% python3 -q
>>> import numpy as np
>>> np.set_printoptions(suppress=True, linewidth=100)
>>> Q, _ = np.linalg.qr(np.array([[-0.2, -1.0, 0.4, 0.3, 0.5],
...     [0.7, 1.7, 0.5, -1.3, 1.4],
...     [-2.1, -0.2, 0.1, -1.2, -0.2],
...     [-0.3, 0.1, -2.2, -1.1, -0.5],
...     [0.3, 0.5, 0.3, -0.2, -0.8]]))
>>> evals = np.array([0, -1, -1, -2, -1])
>>> data = Q @ np.diag(evals) @ Q.T
>>> data.round(2)
array([[-1.69, -0.42,  0.04, -0.21, -0.04],
       [-0.42, -1.13, -0.31, -0.17,  0.03],
       [ 0.04, -0.31, -0.14,  0.11, -0.12],
       [-0.21, -0.17,  0.11, -1.05, -0.03],
       [-0.04,  0.03, -0.12, -0.03, -0.98]])
>>> evals, V = np.linalg.eigh(data)
>>> x0 = np.array([1, -2, 2, 0, 0])
>>> (np.sign(V[:, -1].round(6)) == np.sign(V[0, -1].round(6))).astype(int)
array([1, 0, 1, 1, 0])
>>> round(x0 @ data @ x0 / (x0 @ x0), 2), round(float(evals[0]), 2), round(evals[-1], 2)
(np.float64(-0.27), -2.0, np.float64(-0.0))
>>> np.round(np.linalg.eigvalsh(data[1:, 1:]), 2)
array([-1.29, -1.  , -1.  , -0.01])
>>> Uu, s, vt = np.linalg.svd(data)
>>> s.round(2) + 0
array([2., 1., 1., 1., 0.])
>>> out = Uu[:, :4] @ np.diag(s[:4]) @ vt[:4]
>>> round(np.abs(data - out).max(), 2)
np.float64(0.0)
>>> print(np.linalg.matrix_rank(out))
4
>>> np.linalg.matrix_rank(data, rtol=0.05)
np.int64(4)
>>> out.round(2)
array([[-1.69, -0.42,  0.04, -0.21, -0.04],
       [-0.42, -1.13, -0.31, -0.17,  0.03],
       [ 0.04, -0.31, -0.14,  0.11, -0.12],
       [-0.21, -0.17,  0.11, -1.05, -0.03],
       [-0.04,  0.03, -0.12, -0.03, -0.98]])
>>> rk = np.linalg.matrix_rank(out)
>>> rk
np.int64(4)
>>> N = np.linalg.svd(out)[2][rk:].T
>>> [int(np.linalg.matrix_rank(out[:i])) for i in range(1, len(out) + 1)]
[1, 2, 3, 4, 4]
>>> N.shape
(5, 1)
>>> np.linalg.matrix_rank(out.T @ out), np.linalg.matrix_rank(out @ out.T)
(np.int64(4), np.int64(4))
>>> round(np.einsum("ij,ji->", data, data), 2)
np.float64(7.0)
>>> np.round(np.linalg.det(data.T), 2)
np.float64(0.0)
>>> np.round(np.kron(np.eye(2, dtype=int), data), 2)
array([[-1.69, -0.42,  0.04, -0.21, -0.04, -0.  , -0.  ,  0.  , -0.  , -0.  ],
       [-0.42, -1.13, -0.31, -0.17,  0.03, -0.  , -0.  , -0.  , -0.  ,  0.  ],
       [ 0.04, -0.31, -0.14,  0.11, -0.12,  0.  , -0.  , -0.  ,  0.  , -0.  ],
       [-0.21, -0.17,  0.11, -1.05, -0.03, -0.  , -0.  ,  0.  , -0.  , -0.  ],
       [-0.04,  0.03, -0.12, -0.03, -0.98, -0.  ,  0.  , -0.  , -0.  , -0.  ],
       [-0.  , -0.  ,  0.  , -0.  , -0.  , -1.69, -0.42,  0.04, -0.21, -0.04],
       [-0.  , -0.  , -0.  , -0.  ,  0.  , -0.42, -1.13, -0.31, -0.17,  0.03],
       [ 0.  , -0.  , -0.  ,  0.  , -0.  ,  0.04, -0.31, -0.14,  0.11, -0.12],
       [-0.  , -0.  ,  0.  , -0.  , -0.  , -0.21, -0.17,  0.11, -1.05, -0.03],
       [-0.  ,  0.  , -0.  , -0.  , -0.  , -0.04,  0.03, -0.12, -0.03, -0.98]])
>>> rng = np.random.default_rng(1706)
>>> z = rng.permutation(5)
>>> z
array([1, 2, 3, 4, 0])
>>> out = data[z][:, z]
>>> np.round(np.sort(np.abs(np.linalg.eigvals(out))), 2) + 0
array([0., 1., 1., 1., 2.])
>>> np.round(np.linalg.det(out), 2), np.round(np.linalg.det(data[z]), 2)
(np.float64(0.0), np.float64(0.0))
>>> out.round(2)
array([[-1.13, -0.31, -0.17,  0.03, -0.42],
       [-0.31, -0.14,  0.11, -0.12,  0.04],
       [-0.17,  0.11, -1.05, -0.03, -0.21],
       [ 0.03, -0.12, -0.03, -0.98, -0.04],
       [-0.42,  0.04, -0.21, -0.04, -1.69]])
>>> round(np.trace(out), 2)
np.float64(-5.0)
>>> A = np.load("layer11.npy")
>>> A
array([[ -2,   2,  -2,  -1,   1,  -2,   1,  -2,  -1,  -2,   0,  -2,  -1],
       [ -8,   8,  -8,  -4,   4,  -8,   4,  -8,  -4,  -8,   0,  -8,  -4],
       [-18,  18, -18,  -9,   9, -18,   9, -18,  -9, -18,   0, -18,  -9],
       [ -4,   4,  -4,  -2,   2,  -4,   2,  -4,  -2,  -4,   0,  -4,  -2]])
>>> blk = np.stack([A, -1 * A, A[::-1]])
>>> np.round(np.linalg.norm(blk, axis=(1, 2)), 2)
array([58.02, 58.02, 58.02])
>>> rk = np.linalg.matrix_rank(A)
>>> rk
np.int64(1)
>>> N = np.linalg.svd(A)[2][rk:].T
>>> np.allclose(A @ N, 0)
True
>>> [int(np.linalg.matrix_rank(A[:i])) for i in range(1, len(A) + 1)]
[1, 1, 1, 1]
>>> [int(np.linalg.matrix_rank(A[:, :j + 1])) for j in range(13)]
[1, 1, 1, 1, 1, 1, 1, 1, 1, 1, 1, 1, 1]
>>> print(N.shape)
(13, 12)
>>> out = np.array([[1]])
>>> basis = np.array([[-1, 8, -7], [5, -5, 7], [9, 9, 0]])
>>> feats = np.block([[out, np.zeros((1, 3))], [np.zeros((3, 1)), basis]])
>>> feats
array([[ 1.,  0.,  0.,  0.],
       [ 0., -1.,  8., -7.],
       [ 0.,  5., -5.,  7.],
       [ 0.,  9.,  9.,  0.]])
>>> Q = feats.astype(float).copy()
>>> for j in range(4):
...     Q[:, j] -= Q[:, :j] @ (Q[:, :j].T @ Q[:, j])
...     Q[:, j] /= np.linalg.norm(Q[:, j])
... 
>>> Q.round(2)
array([[ 1.  ,  0.  ,  0.  ,  0.  ],
       [ 0.  , -0.1 ,  0.69, -0.71],
       [ 0.  ,  0.48, -0.59, -0.64],
       [ 0.  ,  0.87,  0.41,  0.28]])
>>> out = feats[0, 0] * feats[1:] - np.outer(feats[1:, 0], feats[0])
>>> out
array([[ 0., -1.,  8., -7.],
       [ 0.,  5., -5.,  7.],
       [ 0.,  9.,  9.,  0.]])
>>> np.flatnonzero(~out.round(6).any(axis=1))
array([], dtype=int64)
>>> Q, R = np.linalg.qr(feats)
>>> np.round(np.trace(Q @ Q.T), 2)
np.float64(4.0)
>>> np.round(np.abs(np.diag(R)), 2)
array([ 1.  , 10.34, 12.18,  0.5 ])
>>> np.round(np.linalg.det(feats), 2)
np.float64(-63.0)
>>> (feats != 0).astype(int)
array([[1, 0, 0, 0],
       [0, 1, 1, 1],
       [0, 1, 1, 1],
       [0, 1, 1, 0]])
>>> def softmax(z):
...     e = np.exp(z - z.max(axis=-1, keepdims=True))
...     return e / e.sum(axis=-1, keepdims=True)
... 
>>> np.round(softmax(data[1]), 2)
array([0.18, 0.09, 0.2 , 0.24, 0.29])
>>> np.round(softmax(data).sum(axis=1), 2)
array([1., 1., 1., 1., 1.])
>>> np.round(softmax(data[1] + 2), 2)
array([0.18, 0.09, 0.2 , 0.24, 0.29])
>>> att = data @ data.T / np.sqrt(5)
>>> softmax(att).round(6).argmax(axis=1)
array([0, 1, 1, 3, 4])
>>> print(np.round(softmax(att), 2))
[[0.44 0.19 0.11 0.15 0.11]
 [0.24 0.28 0.16 0.17 0.14]
 [0.19 0.22 0.2  0.18 0.2 ]
 [0.22 0.19 0.15 0.27 0.16]
 [0.18 0.18 0.19 0.18 0.27]]
>>> np.round(softmax(att + np.triu(np.full(att.shape, -np.inf), 1)), 2)
array([[1.  , 0.  , 0.  , 0.  , 0.  ],
       [0.46, 0.54, 0.  , 0.  , 0.  ],
       [0.31, 0.36, 0.33, 0.  , 0.  ],
       [0.26, 0.23, 0.18, 0.33, 0.  ],
       [0.18, 0.18, 0.19, 0.18, 0.27]])
>>> np.round(softmax(att)[1] @ data, 2)
array([-0.56, -0.5 , -0.1 , -0.26, -0.16])
>>> W0 = np.load("w.npy")
>>> W0
array([[ 0.08,  1.07, -2.8 ],
       [-2.37, -0.4 , -1.8 ],
       [ 1.11, -2.34,  1.52],
       [ 2.28,  0.36, -1.92],
       [ 0.26, -1.2 , -2.74],
       [-0.94,  0.22,  2.84],
       [-2.55,  0.81, -1.37],
       [-2.86,  0.69,  0.58],
       [-1.47, -0.21, -2.61],
       [ 2.74,  0.14,  1.22],
       [-2.55, -0.55, -1.48],
       [ 1.85,  0.75, -2.24],
       [-0.13, -0.6 , -2.94],
       [ 0.52, -1.83,  2.32],
       [-2.98,  0.07, -0.37],
       [ 2.84,  0.75, -0.59],
       [-0.07, -2.47, -1.7 ],
       [-1.42,  2.31,  1.27],
       [-1.04,  0.65,  2.74],
       [ 1.87, -0.4 ,  2.31],
       [ 0.96,  2.66, -1.  ],
       [ 0.93,  2.82,  0.42],
       [ 0.69, -2.77,  0.93],
       [-2.22, -0.6 , -1.92],
       [ 1.01,  2.75,  0.63],
       [-1.73,  2.29, -0.88],
       [-2.84, -0.74, -0.62],
       [-2.87,  0.57, -0.65],
       [-0.37,  0.2 ,  2.97],
       [-0.43, -1.52,  2.55],
       [ 0.37, -2.41,  1.75],
       [-0.39,  2.74,  1.16],
       [-2.92,  0.44,  0.5 ],
       [-0.93, -2.56,  1.25],
       [-1.57,  2.35, -1.01],
       [-2.8 ,  0.94,  0.52],
       [-0.26,  2.95,  0.5 ],
       [-0.03, -0.36, -2.98],
       [-1.22,  2.74, -0.09],
       [-1.97,  1.08, -1.99],
       [ 1.64, -2.24, -1.13],
       [ 0.12, -0.82,  2.88],
       [ 2.35,  1.32, -1.32]])
>>> out = np.c_[W0[:, :2] @ np.array([[1, 2], [2, 2]]), np.array([0, 1, 3, 2, -2, 3, 0, -2, 1, -3, 0, 2, 3, 1, -1, -1, 0, 0, 2, 2, 0, 2, 2, -1, -1, 0, -2, 0, 2, -1, 3, 3, 0, 0, 1, 0, -1, -3, -3, 3, 3, -2, 0])]
>>> out.round(2)
array([[ 2.22,  2.3 ,  0.  ],
       [-3.17, -5.54,  1.  ],
       [-3.57, -2.46,  3.  ],
       [ 3.  ,  5.28,  2.  ],
       [-2.14, -1.88, -2.  ],
       [-0.5 , -1.44,  3.  ],
       [-0.93, -3.48,  0.  ],
       [-1.48, -4.34, -2.  ],
       [-1.89, -3.36,  1.  ],
       [ 3.02,  5.76, -3.  ],
       [-3.65, -6.2 ,  0.  ],
       [ 3.35,  5.2 ,  2.  ],
       [-1.33, -1.46,  3.  ],
       [-3.14, -2.62,  1.  ],
       [-2.84, -5.82, -1.  ],
       [ 4.34,  7.18, -1.  ],
       [-5.01, -5.08,  0.  ],
       [ 3.2 ,  1.78,  0.  ],
       [ 0.26, -0.78,  2.  ],
       [ 1.07,  2.94,  2.  ],
       [ 6.28,  7.24,  0.  ],
       [ 6.57,  7.5 ,  2.  ],
       [-4.85, -4.16,  2.  ],
       [-3.42, -5.64, -1.  ],
       [ 6.51,  7.52, -1.  ],
       [ 2.85,  1.12,  0.  ],
       [-4.32, -7.16, -2.  ],
       [-1.73, -4.6 ,  0.  ],
       [ 0.03, -0.34,  2.  ],
       [-3.47, -3.9 , -1.  ],
       [-4.45, -4.08,  3.  ],
       [ 5.09,  4.7 ,  3.  ],
       [-2.04, -4.96,  0.  ],
       [-6.05, -6.98,  0.  ],
       [ 3.13,  1.56,  1.  ],
       [-0.92, -3.72,  0.  ],
       [ 5.64,  5.38, -1.  ],
       [-0.75, -0.78, -3.  ],
       [ 4.26,  3.04, -3.  ],
       [ 0.19, -1.78,  3.  ],
       [-2.84, -1.2 ,  3.  ],
       [-1.52, -1.4 , -2.  ],
       [ 4.99,  7.34,  0.  ]])
>>> np.round(np.linalg.lstsq(W0, out[:, 0])[0], 2) + 0
array([1., 2., 0.])
>>> np.linalg.matrix_rank(np.c_[W0, out])
np.int64(4)
>>> K = np.array([[1, 1, 3, 3, 1, 3, 0, 1, 0, 0, 2, 1],
...     [0, 3, 1, 0, 3, 1, 3, 2, 1, 2, 0, 1],
...     [0, 2, 3, 1, 3, 3, 0, 0, 3, 2, 0, 2],
...     [0, 2, 1, 1, 3, 2, 0, 1, 1, 1, 3, 1],
...     [1, 16, 8, 3, 16, 8, 15, 11, 5, 10, 2, 6]])
>>> np.round(np.linalg.norm(K), 2)
np.float64(36.29)
>>> np.unravel_index(np.abs(K).argmax(), K.shape)
(np.int64(4), np.int64(1))
>>> print(K.mean(axis=0))
[0.4 4.8 3.2 1.6 5.2 3.4 3.6 3.  2.  3.  1.4 2.2]
>>> print(np.linalg.matrix_rank(K))
4
>>> print(np.abs(K).max())
16
>>> Uu, s, vt = np.linalg.svd(K)
>>> V = vt[:(s > 1e-8).sum()]
>>> x0 = K[2] + -3 * K[4] + rng.integers(2) * np.eye(12)[11]
>>> print(x0)
[ -3. -46. -21.  -8. -45. -21. -45. -33. -12. -28.  -6. -16.]
>>> np.allclose(V.T @ V @ x0, x0)
True
>>> np.round(V.T @ V, 2) + 0
array([[ 0.07, -0.01,  0.12,  0.14, -0.09,  0.07,  0.06,  0.06, -0.1 , -0.05, -0.01,  0.  ],
       [-0.01,  0.24,  0.02, -0.02,  0.26,  0.05,  0.23,  0.17,  0.05,  0.15,  0.07,  0.06],
       [ 0.12,  0.02,  0.44,  0.29, -0.04,  0.31,  0.02,  0.  ,  0.09,  0.02, -0.16,  0.13],
       [ 0.14, -0.02,  0.29,  0.35, -0.1 ,  0.24,  0.  ,  0.09, -0.14, -0.11,  0.12,  0.03],
       [-0.09,  0.26, -0.04, -0.1 ,  0.41,  0.08,  0.04,  0.07,  0.21,  0.2 ,  0.22,  0.1 ],
       [ 0.07,  0.05,  0.31,  0.24,  0.08,  0.29, -0.09, -0.01,  0.11,  0.03,  0.09,  0.12],
       [ 0.06,  0.23,  0.02,  0.  ,  0.04, -0.09,  0.55,  0.32, -0.17,  0.09, -0.21, -0.02],
       [ 0.06,  0.17,  0.  ,  0.09,  0.07, -0.01,  0.32,  0.27, -0.19,  0.01,  0.11, -0.03],
       [-0.1 ,  0.05,  0.09, -0.14,  0.21,  0.11, -0.17, -0.19,  0.38,  0.19, -0.14,  0.14],
       [-0.05,  0.15,  0.02, -0.11,  0.2 ,  0.03,  0.09,  0.01,  0.19,  0.17, -0.1 ,  0.08],
       [-0.01,  0.07, -0.16,  0.12,  0.22,  0.09, -0.21,  0.11, -0.14, -0.1 ,  0.74, -0.04],
       [ 0.  ,  0.06,  0.13,  0.03,  0.1 ,  0.12, -0.02, -0.03,  0.14,  0.08, -0.04,  0.09]])
>>> print(np.linalg.matrix_rank(np.vstack([K, x0])))
4
>>> out = K[0, 0] * K[1:] - np.outer(K[1:, 0], K[0])
>>> out
array([[ 0,  3,  1,  0,  3,  1,  3,  2,  1,  2,  0,  1],
       [ 0,  2,  3,  1,  3,  3,  0,  0,  3,  2,  0,  2],
       [ 0,  2,  1,  1,  3,  2,  0,  1,  1,  1,  3,  1],
       [ 0, 15,  5,  0, 15,  5, 15, 10,  5, 10,  0,  5]])
>>> print(np.flatnonzero(~out.round(6).any(axis=1)))
[]
>>> cov = K.T @ K
>>> np.round(np.linalg.svd(K, compute_uv=False) ** 2, 2) + 0
array([1256.41,   40.85,   12.72,    7.02,    0.  ])
>>> z = rng.integers(0, 3, 12)
>>> mat = np.array([[-9, -9, 8, -3, 1, 6, 8, -1, -6, 0, -7, -3],
...     [-4, 8, 2, 0, -5, 2, -7, 3, -2, -6, 9, 2],
...     [-4, 7, -5, -6, -8, -6, 7, -2, 8, -9, 3, -8],
...     [-1, -6, -8, -6, -5, -3, 7, -8, -5, -7, -5, -7],
...     [-2, 5, -6, 4, -9, -4, -3, -5, 3, -3, 3, -3],
...     [3, 1, -2, -3, -5, 9, -1, -1, -3, -7, 3, -7],
...     [4, 1, -1, -3, 7, -1, -6, -2, 3, -2, -3, -5],
...     [1, 1, -5, 3, 5, -8, 5, 3, 3, 3, -5, 7],
...     [9, -8, -4, -3, -6, -6, -9, -5, -5, 7, 6, 5],
...     [-7, 2, -1, -7, -2, 4, -2, -9, -3, -6, -9, 4],
...     [-4, -6, 0, -4, 6, 6, 0, -5, 7, -2, -6, -5],
...     [0, -7, -3, -1, -3, 3, 6, 8, 3, 0, 2, 9]]) * (z[:, None] == z)
>>> print(mat)
[[-9 -9  8  0  0  0  0 -1  0  0  0 -3]
 [-4  8  2  0  0  0  0  3  0 -6  0  2]
 [-4  7 -5  0  0  0  0 -2  0 -9  0 -8]
 [ 0  0  0 -6 -5  0  0  0 -5  0  0  0]
 [ 0  0  0  4 -9  0  0  0  3  0  0  0]
 [ 0  0  0  0  0  9 -1  0  0  0  3  0]
 [ 0  0  0  0  0 -1 -6  0  0  0 -3  0]
 [ 1  1 -5  0  0  0  0  3  0  3  0  7]
 [ 0  0  0 -3 -6  0  0  0 -5  0  0  0]
 [-7  2 -1  0  0  0  0 -9  0 -6  0  4]
 [ 0  0  0  0  0  6  0  0  0  0 -6  0]
 [ 0 -7 -3  0  0  0  0  8  0  0  0  9]]
>>> np.diff(mat, axis=0)
array([[  5,  17,  -6,   0,   0,   0,   0,   4,   0,  -6,   0,   5],
       [  0,  -1,  -7,   0,   0,   0,   0,  -5,   0,  -3,   0, -10],
       [  4,  -7,   5,  -6,  -5,   0,   0,   2,  -5,   9,   0,   8],
       [  0,   0,   0,  10,  -4,   0,   0,   0,   8,   0,   0,   0],
       [  0,   0,   0,  -4,   9,   9,  -1,   0,  -3,   0,   3,   0],
       [  0,   0,   0,   0,   0, -10,  -5,   0,   0,   0,  -6,   0],
       [  1,   1,  -5,   0,   0,   1,   6,   3,   0,   3,   3,   7],
       [ -1,  -1,   5,  -3,  -6,   0,   0,  -3,  -5,  -3,   0,  -7],
       [ -7,   2,  -1,   3,   6,   0,   0,  -9,   5,  -6,   0,   4],
       [  7,  -2,   1,   0,   0,   6,   0,   9,   0,   6,  -6,  -4],
       [  0,  -7,  -3,   0,   0,  -6,   0,   8,   0,   0,   6,   9]])
>>> mat.sum(axis=1)
array([-14,   5, -21, -16,  -2,  11, -10,  10, -14, -17,   0,   7])
>>> np.count_nonzero(mat)
np.int64(50)
>>> print(np.round(np.linalg.svd(mat, compute_uv=False), 2))
[21.3  17.05 13.6  12.69 10.9   9.95  9.85  7.87  7.5   5.32  3.1   1.41]
>>> np.abs(mat).max()
np.int64(9)
>>> mat[12]
Traceback (most recent call last):
  File "<python-input-102>", line 1, in <module>
    mat[12]
    ~~~^^^^
IndexError: index 12 is out of bounds for axis 0 with size 12
>>> mat.shape
(12, 12)
>>> print(np.round(mat.mean(axis=0), 2))
[-1.92  0.17 -0.33 -0.42 -1.67  1.17 -0.58  0.17 -0.58 -1.5  -0.5   0.92]
>>> np.linalg.matrix_rank(mat)
np.int64(12)
>>> mat.sum(axis=0)
array([-23,   2,  -4,  -5, -20,  14,  -7,   2,  -7, -18,  -6,  11])
